$ python -q
>>> import numpy as np
>>> np.set_printoptions(suppress=True, linewidth=160)
>>> rd = lambda a: np.round(a, 2) + 0
>>> X = np.array([[0, 0, 0], [0, 2, 0], [1, 0, 3]])
>>> X
array([[0, 0, 0],
       [0, 2, 0],
       [1, 0, 3]])
>>> P = np.triu(np.array([[2, 2, 3], [2, 2, 3], [0, 3, 0]]), 1) + np.eye(3)
>>> other = P @ X @ np.linalg.inv(P)
>>> np.linalg.matrix_rank(other)
np.int64(2)
>>> P @ X - X @ P
array([[ 3.,  4.,  9.],
       [ 3.,  0.,  3.],
       [ 0., -2., -3.]])
>>> rd(np.linalg.det(other))
np.float64(0.0)
>>> Uu, sig, Vt = np.linalg.svd(X)
>>> np.argmax(sig[:-1] / (sig[1:] + 1e-6)) + 1
np.int64(2)
>>> other = Uu[:, :2] @ np.diag(sig[:2]) @ Vt[:2]
>>> other
array([[0., 0., 0.],
       [0., 2., 0.],
       [1., 0., 3.]])
>>> np.linalg.matrix_rank(X, rtol=0.05)
np.int64(2)
>>> r = np.linalg.matrix_rank(X)
>>> r
np.int64(2)
>>> null = np.linalg.svd(X)[2][r:].T
>>> rd(null[:, 0] / null[np.abs(null[:, 0]).round(6).argmax(), 0])
array([ 1.  ,  0.  , -0.33])
>>> [int(np.linalg.matrix_rank(X[:i])) for i in range(1, len(X) + 1)]
[0, 1, 2]
>>> null.shape
(3, 1)
>>> rd(null @ null.T)
array([[ 0.9,  0. , -0.3],
       [ 0. ,  0. ,  0. ],
       [-0.3,  0. ,  0.1]])
>>> [int(np.linalg.matrix_rank(X[:, :j + 1])) for j in range(3)]
[1, 2, 2]
>>> np.allclose(X @ null, 0)
True
>>> Uu, sig, Vt = np.linalg.svd(X, full_matrices=False)
>>> np.abs(Uu[:, 0]).round(6).argmax()
np.int64(2)
>>> rd(Uu.T @ X @ Vt.T)
array([[3.16, 0.  , 0.  ],
       [0.  , 2.  , 0.  ],
       [0.  , 0.  , 0.  ]])
>>> rd(np.abs(Vt[0]))
array([0.32, 0.  , 0.95])
>>> data = np.load("a.npy")
>>> data
array([[0, 0, 1],
       [0, 0, 2],
       [0, 0, 0]])
>>> np.argsort(-np.linalg.norm(data, axis=0).round(6), kind="stable")[:3]
array([2, 0, 1])
>>> rd(np.linalg.norm(data, 2) / np.linalg.norm(data))
np.float64(1.0)
>>> np.linalg.matrix_rank(data, rtol=0.1)
np.int64(1)
>>> np.linalg.cond(data) > 100
np.True_
>>> [round(float(x), 2) for x in np.linalg.svd(data, compute_uv=False)[:3]]
[2.24, 0.0, 0.0]
>>> np.linalg.matrix_rank(data - data[0, 0] * np.eye(3))
np.int64(1)
>>> np.prod(np.diag(data)), rd(np.linalg.det(data))
(np.int64(0), np.float64(0.0))
>>> data @ data
array([[0, 0, 0],
       [0, 0, 0],
       [0, 0, 0]])
>>> Uu, sig, Vt = np.linalg.svd(data)
>>> rd(sig)
array([2.24, 0.  , 0.  ])
>>> other = Uu[:, :1] @ np.diag(sig[:1]) @ Vt[:1]
>>> rd(np.linalg.norm(data - other) / np.linalg.norm(data))
np.float64(0.0)
>>> other
array([[0., 0., 1.],
       [0., 0., 2.],
       [0., 0., 0.]])
>>> np.linalg.matrix_rank(data, rtol=0.05)
np.int64(1)
>>> np.abs(data - other).max()
np.float64(0.0)
>>> np.linalg.matrix_rank(other)
np.int64(1)
>>> M = np.load("m.npy")
>>> M
array([[-1., -1.,  0.,  0.],
       [-1., -2., -1.,  0.],
       [ 0., -1., -2., -1.],
       [ 0.,  0., -1.,  1.]])
>>> w, evecs = np.linalg.eig(M)
>>> rd(M @ evecs[:, 0] - w[0] * evecs[:, 0])
array([0., 0., 0., 0.])
>>> rd(w)
array([-3.33, -1.74, -0.26,  1.33])
>>> rd(np.sort(np.linalg.eigvals(np.linalg.inv(M))))
array([-3.88, -0.57, -0.3 ,  0.75])
>>> rd(np.prod(w))
np.float64(-2.0)
>>> def softmax(z):
...     e = np.exp(z - z.max(axis=-1, keepdims=True))
...     return e / e.sum(axis=-1, keepdims=True)
... 
>>> rd(softmax(10 * M[2]))
array([1., 0., 0., 0.])
>>> rd(softmax(M[2]))
array([0.53, 0.2 , 0.07, 0.2 ])
>>> rd(softmax(M[2] + -2))
array([0.53, 0.2 , 0.07, 0.2 ])
>>> rd(softmax(M).sum(axis=1))
array([1., 1., 1., 1.])
>>> S = M @ M.T / np.sqrt(4)
>>> rd(softmax(S))
array([[0.28, 0.46, 0.17, 0.1 ],
       [0.13, 0.6 , 0.22, 0.05],
       [0.05, 0.24, 0.65, 0.05],
       [0.14, 0.24, 0.24, 0.39]])
>>> rd(softmax(S)[2] @ M)
array([-0.29, -1.19, -1.6 , -0.6 ])
>>> rd(np.linalg.eigvalsh(M).min())
np.float64(-3.33)
>>> A = np.loadtxt("data.csv", delimiter=",")
>>> rd(A)
array([[-0.4 , -0.81, -0.29],
       [ 0.22, -0.08, -0.77],
       [-0.31,  0.57, -0.56],
       [-0.84,  0.15,  0.14]])
>>> x0 = np.array([3, 2, 2])
>>> rhs = A @ x0
>>> rd(np.linalg.pinv(A) @ A)
array([[1., 0., 0.],
       [0., 1., 0.],
       [0., 0., 1.]])
>>> rng = np.random.default_rng(40047)
>>> rhs = rhs + 0.05 * rng.normal(size=4)
>>> rd(rhs)
array([-3.3 , -1.19, -0.89, -1.93])
>>> b, *_ = np.linalg.lstsq(A, rhs)
>>> [round(float(np.linalg.norm(np.linalg.solve(A.T @ A + lam * np.eye(3), A.T @ rhs))), 2) for lam in (0, 1, 10, 100)]
[4.1, 2.05, 0.37, 0.04]
>>> rd(A.T @ (rhs - A @ b))
array([0., 0., 0.])
>>> b.round()
array([3., 2., 2.])
>>> rd(np.linalg.norm(rhs - A @ b))
np.float64(0.13)
>>> other = np.c_[A[:, :1] @ np.array([[1]]), np.array([-2, -2, -1, 2])]
>>> rd(other)
array([[-0.4 , -2.  ],
       [ 0.22, -2.  ],
       [-0.31, -1.  ],
       [-0.84,  2.  ]])
>>> rd(np.linalg.norm(other - A @ np.linalg.lstsq(A, other)[0], axis=0))
array([0.  , 1.01])
